% ipython --no-banner

In [1]: import numpy as np

In [2]: np.set_printoptions(precision=2, suppress=True, linewidth=140, sign=" ")

In [3]: feats = np.loadtxt("layer12.csv", delimiter=",")

In [4]: feats
Out[4]: 
array([[-0.88,  0.33, -0.32, -0.14, -0.05],
       [-0.08, -0.14, -0.01,  0.53, -0.83],
       [-0.06, -0.55, -0.04, -0.74, -0.37],
       [-0.4 , -0.14,  0.9 ,  0.05,  0.09],
       [-0.25, -0.74, -0.29,  0.38,  0.4 ]])

In [5]: out = np.array([[1, 1, 0], [1, 2, 2], [0, 3, 2], [3, 2, 3], [3, 1, 3]])

In [6]: np.einsum("ij->j", feats)
Out[6]: array([-1.67, -1.25,  0.25,  0.08, -0.77])

In [7]: np.vstack([feats, out.T]).shape
Out[7]: (8, 5)

In [8]: np.linalg.matrix_rank(np.vstack([feats, out.T]))
Out[8]: np.int64(5)

In [9]: x0 = np.array([-2, 0, 2, -2, 1])

In [10]: np.linalg.norm(feats @ x0) <= np.linalg.norm(feats, 2) * np.linalg.norm(x0) + 1e-9
Out[10]: np.True_

In [11]: feats @ np.ones(5)
Out[11]: array([-1.06, -0.53, -1.76,  0.5 , -0.5 ])

In [12]: (feats * x0).sum(axis=1)
Out[12]: array([ 1.33, -1.74,  1.15,  2.59, -0.43])

In [13]: feats @ x0
Out[13]: array([ 1.33, -1.74,  1.15,  2.59, -0.43])

In [14]: feats.sum(axis=0)
Out[14]: array([-1.67, -1.25,  0.25,  0.08, -0.77])

In [15]: np.zeros(5, 5)
---------------------------------------------------------------------------
TypeError                                 Traceback (most recent call last)
Cell In[15], line 1
----> 1 np.zeros(5, 5)

TypeError: Cannot interpret '5' as a data type

In [16]: feats[:, 5]
---------------------------------------------------------------------------
IndexError                                Traceback (most recent call last)
Cell In[16], line 1
----> 1 feats[:, 5]

IndexError: index 5 is out of bounds for axis 1 with size 5

In [17]: np.linalg.svd(feats, compute_uv=False)
Out[17]: array([ 1.,  1.,  1.,  1.,  1.])

In [18]: np.round(feats[:, 1] @ feats[:, 4], 2)
Out[18]: np.float64(-0.0)

In [19]: x0 = np.array([2, -1, -2, -3, -2])

In [20]: [p for p in range(1, 25) if np.allclose(np.linalg.matrix_power(feats, p), np.eye(5))]
Out[20]: []

In [21]: round(float(np.linalg.norm(x0)), 2), np.round(np.linalg.norm(feats @ x0), 2)
Out[21]: (4.69, np.float64(4.69))

In [22]: 5 - np.linalg.matrix_rank(feats - np.eye(5), tol=1e-8)
Out[22]: np.int64(1)

In [23]: np.sort(np.abs(np.degrees(np.angle(np.linalg.eigvals(feats)))))
Out[23]: array([   0.  ,   79.12,   79.12,  173.64,  173.64])
